% python3 -q
>>> import numpy as np
>>> np.set_printoptions(precision=2, suppress=True, linewidth=160)
>>> def rnd(a):
...     return np.round(a, 2) + 0
... 
>>> m1 = np.loadtxt("mat.csv", delimiter=",")
>>> rnd(m1)
array([[ 0.86, -0.3 , -0.05, -0.09, -0.14],
       [-0.3 ,  0.37, -0.12, -0.2 , -0.31],
       [-0.05, -0.12,  0.98, -0.04, -0.06],
       [-0.09, -0.2 , -0.04,  0.94, -0.09],
       [-0.14, -0.31, -0.06, -0.09,  0.85]])
>>> evals, vecs = np.linalg.eigh(m1)
>>> rnd(vecs @ np.diag(evals) @ vecs.T)
array([[ 0.86, -0.3 , -0.05, -0.09, -0.14],
       [-0.3 ,  0.37, -0.12, -0.2 , -0.31],
       [-0.05, -0.12,  0.98, -0.04, -0.06],
       [-0.09, -0.2 , -0.04,  0.94, -0.09],
       [-0.14, -0.31, -0.06, -0.09,  0.85]])
>>> rnd(evals)
array([0., 1., 1., 1., 1.])
>>> rnd(np.linalg.eigvals(m1).sum().real)
np.float64(4.0)
>>> rnd(np.linalg.det(m1[::-1]))
np.float64(0.0)
>>> B = m1 / np.sqrt((m1 ** 2).mean(axis=1, keepdims=True))
>>> rnd(m1 - m1.mean(axis=1, keepdims=True))
array([[ 0.81, -0.35, -0.11, -0.15, -0.2 ],
       [-0.19,  0.48, -0.01, -0.09, -0.2 ],
       [-0.2 , -0.26,  0.84, -0.18, -0.2 ],
       [-0.2 , -0.3 , -0.14,  0.84, -0.2 ],
       [-0.19, -0.36, -0.11, -0.15,  0.8 ]])
>>> rnd(B[0])
array([ 2.07, -0.71, -0.13, -0.22, -0.34])
>>> rnd(np.linalg.norm(B, axis=1))
array([2.24, 2.24, 2.24, 2.24, 2.24])
>>> np.linalg.matrix_rank(m1 - m1.mean(axis=1, keepdims=True))
np.int64(4)
>>> rng = np.random.default_rng(341337)
>>> lab = rng.permutation(5)
>>> lab
array([4, 1, 2, 3, 0])
>>> B = m1[lab][:, lab]
>>> np.trace(B)
np.float64(4.0)
>>> np.allclose(B, m1)
False
>>> rnd(B)
array([[ 0.85, -0.31, -0.06, -0.09, -0.14],
       [-0.31,  0.37, -0.12, -0.2 , -0.3 ],
       [-0.06, -0.12,  0.98, -0.04, -0.05],
       [-0.09, -0.2 , -0.04,  0.94, -0.09],
       [-0.14, -0.3 , -0.05, -0.09,  0.86]])
>>> arr = np.load("a.npy")
>>> arr
array([[-2.,  0.,  0., -3., -3.,  0.],
       [ 0., -2., -3.,  0.,  0., -3.],
       [ 0., -3., -2.,  0.,  0., -3.],
       [-3.,  0.,  0., -2., -3.,  0.],
       [-3.,  0.,  0., -3., -2.,  0.],
       [ 0., -3., -3.,  0.,  0., -2.]])
>>> [round(float(np.linalg.det(arr[:i, :i])), 2) + 0 for i in range(1, 7)]
[-2.0, 4.0, 10.0, 25.0, 40.0, 64.0]
>>> rnd(np.linalg.eigvalsh(arr).min())
np.float64(-8.0)
>>> rnd(np.linalg.det(arr))
np.float64(64.0)
>>> np.allclose(arr, arr.T)
True
>>> rnd(np.abs(np.linalg.eigvals(arr)).max())
np.float64(8.0)
>>> (arr + arr.T) / 2
array([[-2.,  0.,  0., -3., -3.,  0.],
       [ 0., -2., -3.,  0.,  0., -3.],
       [ 0., -3., -2.,  0.,  0., -3.],
       [-3.,  0.,  0., -2., -3.,  0.],
       [-3.,  0.,  0., -3., -2.,  0.],
       [ 0., -3., -3.,  0.,  0., -2.]])
>>> np.allclose(arr @ arr.T, arr.T @ arr)
True
>>> np.trace(arr)
np.float64(-12.0)
>>> np.linalg.determinant(arr)
Traceback (most recent call last):
  File "<python-input-32>", line 1, in <module>
    np.linalg.determinant(arr)
    ^^^^^^^^^^^^^^^^^^^^^
AttributeError: module 'numpy.linalg' has no attribute 'determinant'
>>> lab = rng.permutation(6)
>>> lab
array([3, 4, 1, 0, 5, 2])
>>> B = arr[lab][:, lab]
>>> B
array([[-2., -3.,  0., -3.,  0.,  0.],
       [-3., -2.,  0., -3.,  0.,  0.],
       [ 0.,  0., -2.,  0., -3., -3.],
       [-3., -3.,  0., -2.,  0.,  0.],
       [ 0.,  0., -3.,  0., -2., -3.],
       [ 0.,  0., -3.,  0., -3., -2.]])
>>> rnd(np.sort(np.abs(np.linalg.eigvals(B))))
array([1., 1., 1., 1., 8., 8.])
>>> np.diag(B)
array([-2., -2., -2., -2., -2., -2.])
>>> np.trace(B)
np.float64(-12.0)
>>> X = np.load("sample7.npy")
>>> X
array([[-2, -2, -2],
       [-2, -4, -4],
       [-2, -4, -6]])
>>> rnd(np.linalg.eigvals(X).sum().real)
np.float64(-12.0)
>>> rnd(np.linalg.det(X.T))
np.float64(-8.0)
>>> np.einsum("ij,ji->", X, X)
np.int64(104)
>>> np.einsum("ii->", X)
np.int64(-12)
>>> np.kron(np.eye(2, dtype=int), X)
array([[-2, -2, -2,  0,  0,  0],
       [-2, -4, -4,  0,  0,  0],
       [-2, -4, -6,  0,  0,  0],
       [ 0,  0,  0, -2, -2, -2],
       [ 0,  0,  0, -2, -4, -4],
       [ 0,  0,  0, -2, -4, -6]])
>>> B = X / np.linalg.norm(X, axis=1, keepdims=True)
>>> gram = B @ B.T
>>> (np.abs(gram) > 0.9).astype(int)
array([[1, 1, 1],
       [1, 1, 1],
       [1, 1, 1]])
>>> rnd(np.linalg.norm(B, axis=1))
array([1., 1., 1.])
>>> rnd(gram[1])
array([0.96, 1.  , 0.98])
>>> f, g = X[1], X[2]
>>> f @ f
np.int64(36)
>>> f @ g
np.int64(44)
>>> p = (f @ g) / (f @ f) * f
>>> np.linalg.matrix_rank(np.outer(f, g))
np.int64(1)
>>> np.outer(f, g)
array([[ 4,  8, 12],
       [ 8, 16, 24],
       [ 8, 16, 24]])
>>> evals, vecs = np.linalg.eig(X)
>>> rnd(X @ vecs[:, 0] - evals[0] * vecs[:, 0])
array([0., 0., 0.])
>>> rnd(np.sort(np.linalg.eigvals(X @ X)))
array([  0.38,   1.65, 101.97])
>>> rnd(np.sort(np.linalg.eigvals(X.T)))
array([-10.1 ,  -1.29,  -0.62])
>>> rnd(evals)
array([-10.1 ,  -1.29,  -0.62])
>>> B = np.array([[2, 2, 5, 1]])
>>> F = B.T @ B
>>> F
array([[ 4,  4, 10,  2],
       [ 4,  4, 10,  2],
       [10, 10, 25,  5],
       [ 2,  2,  5,  1]])
>>> evals, vecs = np.linalg.eigh(F)
>>> rnd(vecs.T @ vecs)
array([[1., 0., 0., 0.],
       [0., 1., 0., 0.],
       [0., 0., 1., 0.],
       [0., 0., 0., 1.]])
>>> np.unique(evals.round(6) + 0, return_counts=True)[1]
array([3, 1])
>>> rnd(np.linalg.eigvalsh(F @ F))
array([   0.,    0.,    0., 1156.])
>>> rnd(np.linalg.svd(F, compute_uv=False))
array([34.,  0.,  0.,  0.])
>>> rnd(vecs @ np.diag(evals) @ vecs.T)
array([[ 4.,  4., 10.,  2.],
       [ 4.,  4., 10.,  2.],
       [10., 10., 25.,  5.],
       [ 2.,  2.,  5.,  1.]])
>>> (evals > 1e-8).sum(), (evals < -1e-8).sum()
(np.int64(1), np.int64(0))
>>> U, sig, vt = np.linalg.svd(F)
>>> vecs = vt[:(sig > 1e-8).sum()]
>>> x = F[1] + 3 * F[3] + rng.integers(2) * np.eye(4)[0]
>>> x
array([10., 10., 25.,  5.])
>>> rnd(vecs.T @ vecs)
array([[0.12, 0.12, 0.29, 0.06],
       [0.12, 0.12, 0.29, 0.06],
       [0.29, 0.29, 0.74, 0.15],
       [0.06, 0.06, 0.15, 0.03]])
>>> np.allclose(vecs.T @ vecs @ x, x)
True
>>> proj = np.triu(np.array([[4, -1, 8, -4], [-4, 9, 3, 4], [9, 1, -4, 6], [-7, 0, 5, -8]]), 1) + np.eye(4)
>>> B = proj @ F @ np.linalg.inv(proj)
>>> rnd(np.poly(B))
array([  1., -34.,   0.,   0.,   0.])
>>> B
array([[  72.,  144., -828., 4716.],
       [  42.,   84., -483., 2751.],
       [  22.,   44., -253., 1441.],
       [   2.,    4.,  -23.,  131.]])
>>> np.trace(B), np.trace(F)
(np.float64(34.0), np.int64(34))
>>> np.linalg.matrix_rank(B)
np.int64(1)
>>> rnd(np.linalg.det(B))
np.float64(0.0)
>>> B.reshape(-1, 2)
array([[  72.,  144.],
       [-828., 4716.],
       [  42.,   84.],
       [-483., 2751.],
       [  22.,   44.],
       [-253., 1441.],
       [   2.,    4.],
       [ -23.,  131.]])
>>> B.ravel(order="F")
array([  72.,   42.,   22.,    2.,  144.,   84.,   44.,    4., -828., -483., -253.,  -23., 4716., 2751., 1441.,  131.])
>>> T = B.reshape(4, 2, -1)
>>> T.shape
(4, 2, 2)
>>> T.sum(axis=1)
array([[-756., 4860.],
       [-441., 2835.],
       [-231., 1485.],
       [ -21.,  135.]])
>>> T[:, 0]
array([[ 72., 144.],
       [ 42.,  84.],
       [ 22.,  44.],
       [  2.,   4.]])
>>> A, _ = np.linalg.qr(np.array([[0.6, 0.0, -0.6, 1.3],
...     [-0.7, -2.6, -0.9, 0.5],
...     [-0.7, 0.6, -0.1, -1.1],
...     [-0.5, 0.8, -0.2, 1.1]]))
>>> rnd(A)
array([[-0.48, -0.14, -0.85, -0.19],
       [ 0.56, -0.81, -0.19,  0.05],
       [ 0.56,  0.39, -0.22, -0.7 ],
       [ 0.4 ,  0.42, -0.44,  0.69]])
>>> B = np.array([[5, 0], [-3, -5], [5, -1], [5, 1]])
>>> rnd(A @ B)
array([[-7.13,  1.37],
       [ 4.51,  4.28],
       [-3.01, -2.43],
       [ 1.95, -0.96]])
>>> rnd(np.einsum("ij->j", A))
array([ 1.03, -0.14, -1.7 , -0.15])
>>> rnd(np.einsum("ij,ij->i", A, A))
array([1., 1., 1., 1.])
>>> rnd(np.einsum("ik,kj->ij", A, B))
array([[-7.13,  1.37],
       [ 4.51,  4.28],
       [-3.01, -2.43],
       [ 1.95, -0.96]])
>>> np.linalg.matrix_rank(np.vstack([A, B.T]))
np.int64(4)
>>> rnd(np.einsum("ik,kj->ji", A, B))
array([[-7.13,  4.51, -3.01,  1.95],
       [ 1.37,  4.28, -2.43, -0.96]])
>>> np.linalg.matrix_rank(A @ B)
np.int64(2)
>>> q, _ = np.linalg.qr(np.array([[1.5, 1.5, -1.3, -0.4],
...     [0.4, 1.0, 0.2, -0.8],
...     [-1.1, 0.0, -0.2, -0.1],
...     [1.2, -1.4, 1.0, 1.1]]))
>>> vecs, _ = np.linalg.qr(np.array([[-0.3, 0.1, -2.0, 0.7, 1.2],
...     [-0.3, -0.7, 0.0, -0.3, -0.2],
...     [2.3, 0.9, 0.3, 0.5, -0.4],
...     [0.1, 1.0, -1.2, 2.1, -1.2],
...     [-0.2, 0.9, 1.1, 0.4, 0.0]]))
>>> sig = 3 * 0.2 ** np.arange(4)
>>> K = q[:, :4] * sig @ vecs[:4]
>>> rnd(K)
array([[ 0.24, -0.16,  1.5 , -0.78, -1.08],
       [ 0.2 ,  0.02,  0.4 , -0.11, -0.38],
       [-0.2 ,  0.25, -1.1 ,  0.72,  0.56],
       [ 0.16, -0.39,  1.18, -1.03, -0.36]])
>>> f = np.array([2, 1])
>>> rnd(np.convolve(K[2], f))
array([-0.4 ,  0.29, -1.96,  0.35,  1.85,  0.56])
>>> rnd(np.array([np.convolve(row, f, "same") for row in K]))
array([[ 0.49, -0.08,  2.85, -0.05, -2.93],
       [ 0.4 ,  0.24,  0.82,  0.17, -0.87],
       [-0.4 ,  0.29, -1.96,  0.35,  1.85],
       [ 0.33, -0.62,  1.96, -0.88, -1.74]])
>>> rnd(np.polyval(f, K[2]))
array([ 0.6 ,  1.49, -1.2 ,  2.45,  2.13])
>>> rnd(np.correlate(K[2], K[3], "full"))
array([ 0.07,  0.12, -0.09,  1.24, -2.37,  0.75,  0.2 , -0.1 ,  0.09])
>>> ang = np.radians(45)
>>> R = np.eye(5)
>>> R[3, 3] = R[4, 4] = np.cos(ang)
>>> R[3, 4], R[4, 3] = -np.sin(ang), np.sin(ang)
>>> rnd(R)
array([[ 1.  ,  0.  ,  0.  ,  0.  ,  0.  ],
       [ 0.  ,  1.  ,  0.  ,  0.  ,  0.  ],
       [ 0.  ,  0.  ,  1.  ,  0.  ,  0.  ],
       [ 0.  ,  0.  ,  0.  ,  0.71, -0.71],
       [ 0.  ,  0.  ,  0.  ,  0.71,  0.71]])
>>> B = K @ R.T
>>> rnd(B)
array([[ 0.24, -0.16,  1.5 ,  0.21, -1.31],
       [ 0.2 ,  0.02,  0.4 ,  0.19, -0.35],
       [-0.2 ,  0.25, -1.1 ,  0.11,  0.91],
       [ 0.16, -0.39,  1.18, -0.47, -0.98]])
>>> rnd(np.linalg.svd(K, compute_uv=False)), rnd(np.linalg.svd(B, compute_uv=False))
(array([3.  , 0.6 , 0.12, 0.02]), array([3.  , 0.6 , 0.12, 0.02]))
>>> rnd(np.linalg.det(R)), rnd(np.trace(R))
(np.float64(1.0), np.float64(4.41))
>>> W1 = np.array([[0, 1, 2, 1, 1, 2],
...     [0, 0, 3, 2, 3, 0],
...     [3, 0, 0, 1, 2, 1],
...     [2, 3, 1, 0, 1, 0],
...     [0, 3, 0, 2, 0, 2]])
>>> c = np.array([-1, 1, -5, 1, -5, 5])
>>> act = np.maximum(K @ W1 + c, 0)
>>> (act > 0).mean(axis=0)
array([0.5 , 0.25, 0.  , 1.  , 0.  , 1.  ])
>>> (act > 0).astype(int)
array([[1, 0, 0, 1, 0, 1],
       [0, 0, 0, 1, 0, 1],
       [0, 1, 0, 1, 0, 1],
       [1, 0, 0, 1, 0, 1]])
>>> Z = np.array([[-2, -3], [-1, -1], [2, 2], [2, -2], [-3, 0], [2, -2]])
>>> rnd(act @ Z)
array([[  6.31, -16.11],
       [ 11.87, -11.87],
       [  7.23, -16.55],
       [ 12.29, -14.68]])
>>> W1 @ Z
array([[  6,  -3],
       [  1,   2],
       [ -8, -13],
       [ -8,  -7],
       [  5, -11]])
>>> (act @ Z).round(6).argmax(axis=1)
array([0, 0, 0, 0])
